>>> import numpy as np
>>> np.set_printoptions(precision=4, suppress=True, linewidth=140)
>>> def tidy(a):
...     return np.round(a, 4) + 0
... 
>>> X = np.loadtxt("data.csv", delimiter=",")
>>> print(X)
[[3. 5. 1. 2.]
 [5. 5. 4. 4.]
 [3. 5. 1. 2.]
 [0. 3. 1. 0.]]
>>> print(np.linalg.cond(X) > 100)
True
>>> print(tidy(np.linalg.norm(X, 2) / np.linalg.norm(X)))
0.9682
>>> r = np.linalg.matrix_rank(X)
>>> print(r)
3
>>> null = np.linalg.svd(X)[2][r:].T
>>> print([int(np.linalg.matrix_rank(X[:i])) for i in range(1, len(X) + 1)])
[1, 2, 2, 3]
>>> print(np.allclose(X @ null, 0))
True
>>> print([int(np.linalg.matrix_rank(X[:, :j + 1])) for j in range(4)])
[1, 2, 3, 3]
>>> hat = np.triu(np.array([[0, 2, 0, 3], [1, 2, 0, 0], [0, 2, 3, 1], [2, 3, 1, 1]]), 1) + np.eye(4)
>>> Y = hat @ X @ np.linalg.inv(hat)
>>> print(np.linalg.matrix_rank(Y))
3
>>> print(Y)
[[ 13.  -2.  12. -41.]
 [  5.  -5.   4. -15.]
 [  3.   2.   2.  -9.]
 [  0.   3.   1.  -1.]]
>>> print(tidy(np.linalg.det(Y)))
0.0
>>> print(hat @ X - X @ hat)
[[ 10.  13.  11.  -2.]
 [  0. -10.   0. -19.]
 [  0.  -3.   1. -10.]
 [  0.   0.   0.  -1.]]
>>> print(tidy(np.poly(Y)))
[  1.  -9. -39. -16.   0.]
>>> print(np.trace(Y), np.trace(X))
9.0 9.0
>>> rng = np.random.default_rng(40)
>>> labels = rng.permutation(4)
>>> print(labels)
[1 0 3 2]
>>> Y = X[labels][:, labels]
>>> print(tidy(np.sort(np.abs(np.linalg.eigvals(Y)))))
[ 0.      0.4621  2.8195 12.2816]
>>> print(Y)
[[5. 5. 4. 4.]
 [5. 3. 2. 1.]
 [3. 0. 0. 1.]
 [5. 3. 2. 1.]]
>>> print(np.diag(Y))
[5. 3. 0. 1.]
>>> print(tidy(np.linalg.det(Y)), tidy(np.linalg.det(X[labels])))
0.0 0.0
>>> print(np.allclose(Y, X))
False
>>> mat = np.loadtxt("mat.csv", delimiter=",")
>>> print(mat)
[[-0.7363  4.7376 -6.5857  7.5957]
 [-2.2266  5.9255 -8.3087  7.9753]
 [-1.2185  4.1473 -6.9411  7.2972]
 [-0.4813  4.6092 -5.0366 -2.9662]
 [-0.4433  4.7405 -6.7711  7.4749]
 [-0.3854  4.7648 -3.902  -2.793 ]
 [-1.4244  5.3242 -6.0318  5.8906]
 [-1.9336  5.5689 -7.6942  7.9523]
 [-1.0861  4.387  -5.2429  8.1604]
 [-0.7694  3.5665 -5.1125 -4.1261]
 [-3.5503  6.5639 -5.3106  6.2223]
 [-0.7786  3.6749 -5.7212 -1.5918]
 [-1.2153  4.2163 -7.3833  8.47  ]
 [ 0.3723  4.2912 -3.3497 -3.1074]
 [-1.7191  6.6055 -6.1898  7.2632]
 [-1.2796  2.7201 -6.2045 -2.4332]
 [ 0.9159  4.6211 -6.9311  7.0904]
 [-0.6543  3.3093 -5.5005  8.4412]
 [-2.1264  3.9412 -7.2948  7.1469]
 [ 0.0519  3.6393 -5.2036 -4.7451]]
>>> Xc = mat - mat.mean(axis=0)
>>> V = np.linalg.svd(Xc)[2][:2]
>>> Y = Xc - Xc @ V.T @ V
>>> print(tidy((Xc @ V.T).std(axis=0)))
[5.2147 1.0493]
>>> print(tidy(np.cov(Xc @ V.T, rowvar=False)))
[[28.6244  0.    ]
 [ 0.      1.1589]]
>>> m1 = np.loadtxt("run12.csv", delimiter=",")
>>> print(m1)
[[ 1.  3.  3.  4.]
 [41. 43. 38. 44.]]
>>> G = m1.T @ m1
>>> print((m1 @ m1.T).shape)
(2, 2)
>>> print(np.trace(G), (m1 ** 2).sum())
6945.0 6945.0
>>> print(np.linalg.matrix_rank(G))
2
>>> print(tidy(np.linalg.eigvalsh(G)[::-1]))
[6940.6416    4.3584    0.        0.    ]
>>> print(np.allclose(G, G.T))
True
>>> U, s, vt = np.linalg.svd(m1)
>>> print(tidy(s))
[83.3105  2.0877]
>>> print(np.argmax(s[:-1] / (s[1:] + 1e-6)) + 1)
1
>>> Y = U[:, :1] @ np.diag(s[:1]) @ vt[:1]
>>> print(tidy(np.abs(m1 - Y).max()))
1.7235
>>> print(tidy(np.linalg.norm(m1[0], 1)), tidy(np.linalg.norm(m1[0], np.inf)))
11.0 4.0
>>> print(m1[0] @ m1[1])
460.0
>>> print(np.linalg.norm(m1, axis=1).argmax())
1
>>> print(tidy(np.linalg.norm(m1, 2) / np.linalg.norm(m1)))
0.9997
>>> print([round(float(x), 4) for x in np.linalg.svd(m1, compute_uv=False)[:3]])
[83.3105, 2.0877]
>>> print(np.argsort(-np.linalg.norm(m1, axis=0).round(6), kind="stable")[:3])
[3 1 0]
>>> print(tidy(np.linalg.norm(m1)))
83.3367
>>> print(m1 - m1[0])
[[ 0.  0.  0.  0.]
 [40. 40. 35. 40.]]
>>> print(m1.shape)
(2, 4)
>>> print(np.count_nonzero(m1))
8
>>> print(np.linalg.matrix_rank(m1))
2
>>> print(tidy(np.linalg.svd(m1, compute_uv=False)))
[83.3105  2.0877]
>>> print(np.diff(m1, axis=0))
[[40. 40. 35. 40.]]
>>> print(np.unravel_index(np.abs(m1).argmax(), m1.shape))
(np.int64(1), np.int64(3))
>>> print(np.abs(m1).max())
44.0
>>> F = np.load("w.npy")
>>> print(F)
[[ 4  4  4]
 [ 4  8  8]
 [ 4  8 12]]
>>> Y = np.array([[-3, 3, -5], [5, 5, 1]])
>>> Z = np.kron(Y, F)
>>> print(Z)
[[-12 -12 -12  12  12  12 -20 -20 -20]
 [-12 -24 -24  12  24  24 -20 -40 -40]
 [-12 -24 -36  12  24  36 -20 -40 -60]
 [ 20  20  20  20  20  20   4   4   4]
 [ 20  40  40  20  40  40   4   8   8]
 [ 20  40  60  20  40  60   4   8  12]]
>>> print(tidy(np.linalg.norm(Z, 2)), tidy(np.linalg.norm(Y, 2) * np.linalg.norm(F, 2)))
147.5848 147.5848
>>> print(Z.shape)
(6, 9)
>>> ev, V = np.linalg.eigh(F)
>>> print(tidy(np.linalg.eigvalsh(F + 5 * np.eye(3))))
[ 6.2319  7.5724 25.1957]
>>> print(tidy(V.T @ F @ V))
[[ 1.2319  0.      0.    ]
 [ 0.      2.5724  0.    ]
 [ 0.      0.     20.1957]]
>>> print(tidy(V @ np.diag(ev) @ V.T))
[[ 4.  4.  4.]
 [ 4.  8.  8.]
 [ 4.  8. 12.]]
>>> print((ev > 1e-8).sum(), (ev < -1e-8).sum())
3 0
>>> r0 = np.array([-1, 0, -1, -1])
>>> data = r0[np.abs(np.subtract.outer(np.arange(4), np.arange(4)))]
>>> print(data)
[[-1  0 -1 -1]
 [ 0 -1  0 -1]
 [-1  0 -1  0]
 [-1 -1  0 -1]]
>>> print(tidy(np.linalg.eigvalsh(data).min()))
-2.618
>>> print(np.all(np.linalg.eigvalsh(data) > 0))
False
>>> print([round(float(np.linalg.det(data[:i, :i])), 2) + 0 for i in range(1, 5)])
[-1.0, 1.0, 0.0, -1.0]
>>> r0 = np.array([7, 6, 6, 7])
>>> Y = data + np.outer(r0, np.eye(4)[0])
>>> print(np.linalg.matrix_rank(Y - data))
1
>>> print(np.einsum("ij,ji->", X, X))
159.0
>>> print(tidy(np.linalg.det(2 * X)), tidy(np.linalg.det(X)))
0.0 0.0
>>> print(np.einsum("ii->", X))
9.0
>>> print(tidy(np.poly(X)))
[  1.  -9. -39. -16.   0.]
>>> print(tidy(np.linalg.eigvals(X).sum().real))
9.0
>>> x = np.array([3, -2, 1, -2])
>>> y = data @ x
>>> print(y)
[-2  4 -4  1]
>>> print(tidy(np.linalg.solve(data.T, data[1])))
[0. 1. 0. 0.]
>>> print(tidy(np.linalg.solve(data, data[:, 0])))
[1. 0. 0. 0.]
>>> print(tidy(np.linalg.solve(data, y)))
[ 3. -2.  1. -2.]
>>> labels = rng.permutation(4)
>>> Y = data[:, labels] * rng.choice([-1, 1], 4)
>>> print(Y)
[[ 0  1  1 -1]
 [ 1  0  1  0]
 [ 0  1  0 -1]
 [ 1  1  1  0]]
>>> U, _, vt = np.linalg.svd(data.T @ Y)
>>> print(tidy(U @ vt))
[[ 0. -1.  0.  0.]
 [-1.  0.  0.  0.]
 [ 0.  0.  0.  1.]
 [ 0.  0. -1.  0.]]
>>> print(labels)
[1 0 3 2]
>>> print(tidy(np.linalg.lstsq(data, Y)[0]))
[[ 0. -1.  0.  0.]
 [-1.  0.  0.  0.]
 [ 0.  0.  0.  1.]
 [ 0.  0. -1.  0.]]
>>> arr = np.array([[3, -1, -2, 2], [0, -1, -2, 0], [-1, -2, -1, 2]])
>>> print(arr)
[[ 3 -1 -2  2]
 [ 0 -1 -2  0]
 [-1 -2 -1  2]]
>>> def softmax(z):
...     e = np.exp(z - z.max(axis=-1, keepdims=True))
...     return e / e.sum(axis=-1, keepdims=True)
... 
>>> print(tidy(softmax(10 * arr[0])))
[1. 0. 0. 0.]
>>> scores = arr @ arr.T / np.sqrt(4)
>>> print(tidy(softmax(scores)))
[[0.997  0.0015 0.0015]
 [0.3837 0.3837 0.2327]
 [0.0725 0.044  0.8835]]
>>> print(softmax(scores).round(6).argmax(axis=1))
[0 0 2]
>>> r0 = np.array([2, 1, 0])
>>> print(np.cross(arr[1, :3], arr[0, :3]))
[ 0 -6  3]
>>> print(np.convolve(arr[1], r0))
[ 0 -2 -5 -2  0  0]
>>> Y = np.array([[-8, -7], [4, -2], [4, -7], [-4, 6]])
>>> print(np.einsum("ik,kj->ij", arr, Y))
[[-44   7]
 [-12  16]
 [-12  30]]
>>> print(np.linalg.matrix_rank(np.vstack([arr, Y.T])))
4
>>> print(np.einsum("ik,kj->ji", arr, Y))
[[-44 -12 -12]
 [  7  16  30]]
>>> print(Y.T @ arr.T)
[[-44 -12 -12]
 [  7  16  30]]
>>> print(arr @ Y)
[[-44   7]
 [-12  16]
 [-12  30]]
>>> print(np.einsum("ij,ij->i", arr, arr))
[18  5 10]
>>> Y = arr / np.linalg.norm(arr, axis=1, keepdims=True)
>>> G = Y @ Y.T
>>> print((G - 2 * np.eye(3)).round(6).argmax(axis=1))
[1 2 1]
>>> print(tidy(np.linalg.norm(Y, axis=1)))
[1. 1. 1.]
>>> print((np.abs(G) > 0.9).astype(int))
[[1 0 0]
 [0 1 0]
 [0 0 1]]
>>> K = np.load("m.npy")
>>> print(K)
[[-1 -1  0  0]
 [ 1 -3  0  0]
 [-2 -2 -1 -1]
 [ 2 -6  1 -3]]
>>> x = np.array([0, 1, 1, 5])
>>> y = K @ x
>>> print(y)
[ -1  -3  -8 -20]
>>> print(tidy(np.linalg.solve(K.T, K[0])))
[1. 0. 0. 0.]
>>> labels = rng.permutation(4)
>>> print(labels)
[1 3 2 0]
>>> Y = K[labels][:, labels]
>>> print(tidy(np.sort(np.abs(np.linalg.eigvals(Y)))))
[2. 2. 2. 2.]
>>> x = np.array([0, -3, 0, 1])
>>> y = K @ x
>>> beta, lr = np.zeros(4), 1 / np.linalg.norm(K, 2) ** 2
>>> for i in range(250):
...     beta -= lr * K.T @ (K @ beta - y)
...     if i % 50 == 0: print(i, round(np.linalg.norm(K @ beta - y), 4))
... 
0 2.983
50 0.6206
100 0.2059
150 0.1307
200 0.1028
>>> print(tidy(beta))
[ 0.0603 -2.9853 -0.1457  0.9645]
>>> q, V = np.linalg.qr(K[:, :1])[0], np.linalg.qr(K[:, 1:])[0]
>>> s = np.linalg.svd(q.T @ V, compute_uv=False)
>>> print(tidy(np.degrees(np.arccos(s.clip(0, 1)))))
[23.5782]
>>> print(tidy(np.linalg.norm(q @ q.T - V @ V.T, 2)))
1.0
>>> print((s > 0.9).sum())
1
